$ python3 -q
>>> import numpy as np
>>> np.set_printoptions(precision=2, suppress=True, linewidth=140, sign=" ")
>>> def rnd(a):
...     return np.round(a, 2) + 0
... 
>>> W0 = np.loadtxt("test14.csv", delimiter=",")
>>> W0
array([[ 3.,  4.],
       [ 4.,  3.]])
>>> Q, V = np.linalg.qr(W0[:, :1])[0], np.linalg.qr(W0[:, 1:])[0]
>>> sig = np.linalg.svd(Q.T @ V, compute_uv=False)
>>> rnd(np.degrees(np.arccos(sig.clip(0, 1))))
array([ 16.26])
>>> mat = np.load("case6.npy")
>>> mat
array([[ 0,  0,  1,  0,  0],
       [ 0,  0,  0,  0,  1],
       [ 1,  0,  0,  0,  0],
       [ 0,  0,  0,  0,  1],
       [ 0,  1,  0,  1,  0]])
>>> # row 3 repeats row 1
>>> np.kron(np.eye(2, dtype=int), mat)
array([[ 0,  0,  1,  0,  0,  0,  0,  0,  0,  0],
       [ 0,  0,  0,  0,  1,  0,  0,  0,  0,  0],
       [ 1,  0,  0,  0,  0,  0,  0,  0,  0,  0],
       [ 0,  0,  0,  0,  1,  0,  0,  0,  0,  0],
       [ 0,  1,  0,  1,  0,  0,  0,  0,  0,  0],
       [ 0,  0,  0,  0,  0,  0,  0,  1,  0,  0],
       [ 0,  0,  0,  0,  0,  0,  0,  0,  0,  1],
       [ 0,  0,  0,  0,  0,  1,  0,  0,  0,  0],
       [ 0,  0,  0,  0,  0,  0,  0,  0,  0,  1],
       [ 0,  0,  0,  0,  0,  0,  1,  0,  1,  0]])
>>> rnd(np.linalg.eigvals(mat).sum().real)
np.float64(0.0)
>>> rnd(np.linalg.eigvals(mat))
array([ 1.  , -1.  , -1.41,  0.  ,  1.41])
>>> rnd(np.linalg.det(2 * mat)), rnd(np.linalg.det(mat))
(np.float64(0.0), np.float64(0.0))
>>> rnd(np.linalg.det(mat.T))
np.float64(0.0)
>>> rnd(np.poly(mat))
array([ 1.,  0., -3.,  0.,  2.,  0.])
>>> vals, V = np.linalg.eigh(mat)
>>> rnd(V @ np.diag(vals) @ V.T)
array([[ 0.,  0.,  1.,  0.,  0.],
       [ 0.,  0.,  0.,  0.,  1.],
       [ 1.,  0.,  0.,  0.,  0.],
       [ 0.,  0.,  0.,  0.,  1.],
       [ 0.,  1.,  0.,  1.,  0.]])
>>> vals.sum(), np.trace(mat)
(np.float64(0.0), np.int64(0))
>>> (vals > 1e-8).sum(), (vals < -1e-8).sum()
(np.int64(2), np.int64(2))
>>> rnd(vals)
array([-1.41, -1.  ,  0.  ,  1.  ,  1.41])
>>> rnd(np.linalg.svd(mat, compute_uv=False))
array([ 1.41,  1.41,  1.  ,  1.  ,  0.  ])
>>> rnd(np.abs(V[:, -1]))
array([ 0.  ,  0.5 ,  0.  ,  0.5 ,  0.71])
>>> rnd(np.linalg.eigvalsh(mat + 5 * np.eye(5)))
array([ 3.59,  4.  ,  5.  ,  6.  ,  6.41])
>>> print(rnd(V.T @ V))
[[ 1.  0.  0.  0.  0.]
 [ 0.  1.  0.  0.  0.]
 [ 0.  0.  1.  0.  0.]
 [ 0.  0.  0.  1.  0.]
 [ 0.  0.  0.  0.  1.]]
>>> [round(float(np.linalg.det(mat[:i, :i])), 2) + 0 for i in range(1, 6)]
[0.0, 0.0, 0.0, 0.0, 0.0]
>>> M2 = mat / np.linalg.norm(mat, axis=1, keepdims=True)
>>> cov = M2 @ M2.T
>>> cov[3]
array([ 0.,  1.,  0.,  1.,  0.])
>>> rnd(np.linalg.norm(M2, axis=1))
array([ 1.,  1.,  1.,  1.,  1.])
>>> (cov - 2 * np.eye(5)).round(6).argmax(axis=1)
array([ 1,  3,  0,  1,  0])
>>> print(np.argwhere(np.triu(np.abs(cov) > 0.95, 1)))
[[ 1  3]]
>>> rnd(cov)
array([[ 1.,  0.,  0.,  0.,  0.],
       [ 0.,  1.,  0.,  1.,  0.],
       [ 0.,  0.,  1.,  0.,  0.],
       [ 0.,  1.,  0.,  1.,  0.],
       [ 0.,  0.,  0.,  0.,  1.]])
>>> rng = np.random.default_rng(449033)
>>> arr = np.eye(3, dtype=int)[rng.permutation(3)]
>>> print(arr)
[[ 0  1  0]
 [ 0  0  1]
 [ 1  0  0]]
>>> # keeps lengths
>>> print(rnd(np.abs(np.linalg.eigvals(arr)).max()))
1.0
>>> rnd(np.sort(np.abs(np.linalg.eigvals(arr))))
array([ 1.,  1.,  1.])
>>> assert arr == arr.T
Traceback (most recent call last):
  File "<python-input-40>", line 1, in <module>
    assert arr == arr.T
           ^^^^^^^^^^^^
ValueError: The truth value of an array with more than one element is ambiguous. Use a.any() or a.all()
>>> J = np.array([[-8, -3, 8], [8, -8, -3], [-3, 8, -8]])
>>> lab = rng.permutation(3)
>>> lab
array([ 2,  1,  0])
>>> M2 = J[lab][:, lab]
>>> print(rnd(np.linalg.det(M2)), rnd(np.linalg.det(J[lab])))
-603.0 603.0
>>> rnd(np.sort(np.abs(np.linalg.eigvals(M2))))
array([  3.  ,  14.18,  14.18])
>>> M2
array([[-8,  8, -3],
       [-3, -8,  8],
       [ 8, -3, -8]])
>>> np.diag(M2)
array([-8, -8, -8])
>>> M2 = np.array([[2, 6, 3], [1, 0, 4]])
>>> basis = np.kron(M2, J)
>>> basis.shape
(6, 9)
>>> np.linalg.matrix_rank(basis)
np.int64(6)
>>> M2 = J + rng.integers(-2, 3, (3, 2)) @ rng.integers(-2, 3, (2, 3))
>>> print(M2)
[[-2 -3 14]
 [ 2 -8 -9]
 [ 1  6 -4]]
>>> rnd(np.linalg.svd(M2 - J, compute_uv=False))
array([ 13.29,   1.81,   0.  ])
>>> print(np.linalg.matrix_rank(M2 - J, tol=1e-8))
2
>>> data = np.loadtxt("run7.csv", delimiter=",")
>>> data
array([[ -4.,   2.,  -3.,   2.,  -1.,   2.],
       [ -4.,   2.,   0.,   6.,  -1.,   1.],
       [  1.,   2.,   0.,   5.,   3.,   5.],
       [  5.,   5.,   1.,   3.,   0.,  10.],
       [  7.,   9.,   4.,   8.,  -5.,  12.],
       [  7.,   7.,   3.,   7.,  -1.,  17.],
       [  4.,   5.,   1.,   2.,   0.,  13.],
       [  5.,   6.,  -3.,   7.,   1.,  15.],
       [  7.,  11.,   1.,   4.,  -4.,  15.],
       [  2.,  14.,  -1.,   7.,  -4.,  16.],
       [  2.,   9.,   2.,   8.,   0.,  13.],
       [  6.,   5.,   2.,   8.,  -2.,  15.],
       [ 11.,   0.,   0.,   3.,  -5.,  14.],
       [ 11.,   3.,   2.,   0.,  -4.,   9.],
       [ 16.,   2.,   4.,   2.,   0.,  12.],
       [ 15.,   3.,   1.,   7.,  -4.,   8.],
       [ 15.,  -1.,   1.,  10.,  -2.,  10.],
       [ 14.,   2.,  -2.,   6.,  -6.,   5.],
       [ 18.,   0.,  -1.,   3.,  -4.,   5.],
       [ 16.,   4.,  -3.,  -2.,  -6.,   5.],
       [ 18.,   7.,   0.,   2.,  -6.,   9.],
       [ 23.,   7.,   2.,   1., -10.,   6.],
       [ 21.,   8.,   0.,   4., -10.,   3.],
       [ 23.,   7.,  -4.,   5.,  -8.,   6.],
       [ 24.,   6.,  -2.,  10.,  -8.,   5.],
       [ 29.,   6.,  -6.,   9.,  -3.,   2.],
       [ 33.,   9.,  -5.,  14.,  -7.,   0.]])
>>> basis = data[[24, 15]].astype(float)
>>> for _ in range(6):
...     lab = np.linalg.norm(data[:, None] - basis, axis=-1).argmin(axis=1)
...     basis = np.array([data[lab == j].mean(axis=0) for j in range(2)])
... 
>>> print(lab)
[ 1  1  1  1  1  1  1  1  1  1  1  1  1  1  1  0  1  0  0  0  0  0  0  0  0  0  0]
>>> rnd(basis)
array([[21.27,  5.36, -1.82,  5.36, -6.55,  4.91],
       [ 5.69,  5.06,  0.88,  5.12, -1.56, 11.19]])
>>> print(rnd(basis[1] - basis[0]))
[-15.59  -0.3    2.69  -0.24   4.98   6.28]
